>>> import numpy as np
>>> import numpy.linalg as la
>>> np.set_printoptions(precision=1, suppress=True, linewidth=160, floatmode="fixed")
>>> feats = np.load("out12.npy")
>>> feats
array([[ 0,  3,  1],
       [ 0,  2, -1],
       [ 0,  0, -1]])
>>> # triangular: eigenvalues sit on the diagonal
>>> la.matrix_rank(feats - feats[0, 0] * np.eye(3))
np.int64(2)
>>> [int(la.matrix_rank(la.matrix_power(feats, p))) for p in range(1, 4)]
[2, 2, 2]
>>> np.prod(np.diag(feats)), round(la.det(feats), 1)
(np.int64(0), np.float64(0.0))
>>> print(feats @ feats)
[[ 0  6 -4]
 [ 0  4 -1]
 [ 0  0  1]]
>>> la.matrix_power(feats - np.diag(np.diag(feats)), 3)
array([[0, 0, 0],
       [0, 0, 0],
       [0, 0, 0]])
>>> np.allclose(feats @ feats.T, feats.T @ feats)
False
>>> np.allclose(feats, feats.T)
False
>>> print((feats - feats.T) / 2)
[[ 0.0  1.5  0.5]
 [-1.5  0.0 -0.5]
 [-0.5  0.5  0.0]]
>>> np.sort(np.abs(la.eigvals(feats)))
array([0.0, 1.0, 2.0])
>>> print((feats + feats.T) / 2)
[[ 0.0  1.5  0.5]
 [ 1.5  2.0 -0.5]
 [ 0.5 -0.5 -1.0]]
>>> round(la.det(feats), 1)
np.float64(0.0)
>>> proj = np.triu(np.array([[-1, 4, -8], [8, -1, 5], [1, 1, 8]]), 1) + np.eye(3)
>>> out = proj @ feats @ la.inv(proj)
>>> print(np.poly(out))
[ 1.0 -1.0 -2.0  0.0]
>>> print(proj @ feats - feats @ proj)
[[  0.0   8.0 -11.0]
 [  0.0   0.0 -15.0]
 [  0.0   0.0   0.0]]
>>> out
array([[  0.0,  11.0, -50.0],
       [  0.0,   2.0, -16.0],
       [  0.0,   0.0,  -1.0]])
>>> np.trace(out), np.trace(feats)
(np.float64(1.0), np.int64(1))
>>> la.matrix_rank(out)
np.int64(2)
>>> round(float(la.det(out)), 1)
0.0
>>> np.einsum("ij,ji->", feats, feats)
np.int64(5)
>>> np.einsum("ii->", feats)
np.int64(1)
>>> round(la.eigvals(feats).sum().real, 1)
np.float64(1.0)
>>> basis = np.array([[5, 7, 9, 1], [0, 3, 0, 0]])
>>> rng = np.random.default_rng(83)
>>> K = rng.normal(size=(16, 2)) @ basis + np.array([0, 1, 0, -2])
>>> K
array([[ -7.3, -10.5, -13.2,  -3.5],
       [ -0.2,   1.9,  -0.4,  -2.0],
       [ -5.2,  -2.7,  -9.3,  -3.0],
       [  1.1,   0.9,   2.0,  -1.8],
       [ -7.6, -11.7, -13.8,  -3.5],
       [  3.5,   7.5,   6.3,  -1.3],
       [  4.4,   5.6,   8.0,  -1.1],
       [  3.8,   5.7,   6.8,  -1.2],
       [  7.2,  11.4,  13.0,  -0.6],
       [ -5.0,  -6.9,  -9.0,  -3.0],
       [  1.1,   3.6,   2.1,  -1.8],
       [  2.5,   3.4,   4.5,  -1.5],
       [  1.0,   5.9,   1.8,  -1.8],
       [  5.3,   9.8,   9.6,  -0.9],
       [  3.6,   1.3,   6.5,  -1.3],
       [  1.3,   3.2,   2.4,  -1.7]])
>>> # looks like rank 3
>>> np.round(np.trace(la.pinv(K) @ K), 1)
np.float64(3.0)
>>> print(np.abs(np.diag(la.qr(K)[1])) > 1e-9)
[ True  True False  True]
>>> try:
...     la.inv(K)
... except la.LinAlgError as e:
...     print("failed:", e)
... 
failed: Last 2 dimensions of the array must be square
>>> np.allclose(K[:-1].T @ la.lstsq(K[:-1].T, K[-1])[0], K[-1])
True
>>> Xs = K - K.mean(axis=0)
>>> U, sv, VT = la.svd(Xs, full_matrices=False)
>>> np.round(sv ** 2 / (sv ** 2).sum(), 1) + 0
array([1.0, 0.0, 0.0, 0.0])
>>> sv.round(1) + 0
array([44.2,  6.8,  0.0,  0.0])
>>> print(np.searchsorted(np.cumsum(sv ** 2) / (sv ** 2).sum(), 0.9) + 1)
1
>>> np.round(Xs.mean(axis=0), 1) + 0
array([0.0, 0.0, 0.0, 0.0])
>>> print(np.abs(VT[0]).argmax())
2
>>> np.abs(U[:, 0]).argmax()
np.int64(4)
>>> F = np.array([[0, 0, 0, 0], [0, 3, 0, 3], [0, 0, 0, 0], [0, 3, 0, 3]])
>>> F
array([[0, 0, 0, 0],
       [0, 3, 0, 3],
       [0, 0, 0, 0],
       [0, 3, 0, 3]])
>>> # rows 0 and 2 are equal
>>> np.argsort(-la.norm(F, axis=0).round(6), kind="stable")[:3]
array([1, 3, 0])
>>> mat = np.array([[1, -2, 4], [1, -1, 1], [1, 0, 0], [1, 1, 1]])
>>> mat
array([[ 1, -2,  4],
       [ 1, -1,  1],
       [ 1,  0,  0],
       [ 1,  1,  1]])
>>> q, Rm = la.qr(mat)
>>> np.allclose(Rm.T @ Rm, mat.T @ mat)
True
>>> np.round(q @ Rm, 1) + 0
array([[ 1.0, -2.0,  4.0],
       [ 1.0, -1.0,  1.0],
       [ 1.0,  0.0,  0.0],
       [ 1.0,  1.0,  1.0]])
>>> q
array([[-0.5, -0.7,  0.5],
       [-0.5, -0.2, -0.5],
       [-0.5,  0.2, -0.5],
       [-0.5,  0.7,  0.5]])
>>> out = mat[0, 0] * mat[1:] - np.outer(mat[1:, 0], mat[0])
>>> out
array([[ 0,  1, -3],
       [ 0,  2, -4],
       [ 0,  3, -3]])
>>> la.matrix_rank(out), la.matrix_rank(mat)
(np.int64(2), np.int64(3))
>>> np.flatnonzero(~out.round(6).any(axis=1))
array([], dtype=int64)
>>> A = np.load("block19.npy")
>>> A.round(1) + 0
array([[ 0.0,  2.0,  1.9, -1.0],
       [ 0.1,  2.1,  1.9, -0.9],
       [-0.2,  2.1,  2.1, -1.0],
       [-0.1,  2.0,  2.0, -1.0],
       [-0.1,  2.0,  2.1, -1.0],
       [ 0.0,  1.9,  1.9, -1.0],
       [ 0.0,  2.1,  2.1, -0.9],
       [-0.1,  2.0,  1.9, -0.9],
       [-0.2,  2.2,  2.0, -1.1],
       [ 0.1,  1.9,  1.9, -0.9],
       [-0.2,  2.3,  2.0, -1.1],
       [ 0.1,  1.9,  2.0, -0.9],
       [-0.1,  2.1,  2.1, -0.8],
       [ 0.1,  2.0,  2.0, -1.1],
       [-2.9,  1.9,  1.8,  0.0],
       [-3.0,  2.0,  1.8,  0.1],
       [-2.9,  1.9,  1.9,  0.0],
       [-2.9,  1.9,  2.0,  0.1],
       [-3.1,  2.1,  2.0,  0.0],
       [-3.0,  2.2,  2.1,  0.0],
       [-2.9,  2.0,  2.0,  0.1],
       [-3.2,  2.1,  2.0, -0.1],
       [-3.1,  1.9,  2.1,  0.2],
       [-3.0,  2.1,  2.1,  0.1],
       [-3.0,  2.1,  2.2, -0.1],
       [-2.8,  1.9,  2.0, -0.2],
       [-3.0,  2.1,  2.1,  0.1],
       [-3.2,  1.8,  2.0,  0.2]])
>>> cov = np.cov(A, rowvar=False)
>>> np.argsort(-A.std(axis=0).round(6), kind="stable")
array([0, 3, 1, 2])
>>> np.round(np.corrcoef(A.T), 1) + 0
array([[ 1.0,  0.1,  0.0, -1.0],
       [ 0.1,  1.0,  0.3, -0.2],
       [ 0.0,  0.3,  1.0,  0.1],
       [-1.0, -0.2,  0.1,  1.0]])
>>> print(round(np.log10(la.cond(A))))
2
>>> np.abs(la.svd(A)[2][-1])
array([0.2, 0.7, 0.5, 0.5])
>>> vec = np.array([-2, 3, -1, 1])
>>> rhs = A @ vec
>>> la.solve(A.T @ A, A.T @ rhs)
array([-2.0,  3.0, -1.0,  1.0])
>>> try:
...     la.solve(A, rhs)
... except la.LinAlgError as e:
...     print(e)
... 
Last 2 dimensions of the array must be square
>>> np.round(la.pinv(A) @ A, 1) + 0
array([[1.0, 0.0, 0.0, 0.0],
       [0.0, 1.0, 0.0, 0.0],
       [0.0, 0.0, 1.0, 0.0],
       [0.0, 0.0, 0.0, 1.0]])
>>> rhs = rhs + 0.3 * rng.normal(size=28)
>>> rhs
array([ 2.8,  3.4,  3.3,  3.2,  3.1,  2.8,  3.5,  3.8,  3.3,  2.6,  3.5,  2.8,  3.8,  2.7, 10.1, 10.2, 10.0,  9.9,  9.6, 10.6,  9.9, 10.1, 10.1, 10.1,  9.7,
        9.1, 10.6,  9.9])
>>> beta, *_ = la.lstsq(A, rhs)
>>> np.round(A.T @ (rhs - A @ beta), 1) + 0
array([0.0, 0.0, 0.0, 0.0])
>>> beta
array([-1.7,  2.7, -0.2,  2.0])
>>> print([round(float(la.norm(la.solve(A.T @ A + lam * np.eye(4), A.T @ rhs))), 2) for lam in (0, 1, 10, 100)])
[3.72, 2.54, 2.38, 1.7]
>>> out = np.array([[-5, -3, -2, -1], [-1, -2, 3, -1], [0, 5, -5, -1], [-3, -2, -2, 1]])
>>> m1 = out + out.T
>>> m1
array([[-10,  -4,  -2,  -4],
       [ -4,  -4,   8,  -3],
       [ -2,   8, -10,  -3],
       [ -4,  -3,  -3,   2]])
>>> # equal to its transpose
>>> q, Rm = la.qr(m1)
>>> np.round(abs(Rm[0, 0]), 1), np.round(la.norm(m1[:, 0]), 1)
(np.float64(11.7), np.float64(11.7))
>>> np.abs(np.diag(Rm))
array([11.7,  9.2,  7.1,  1.5])
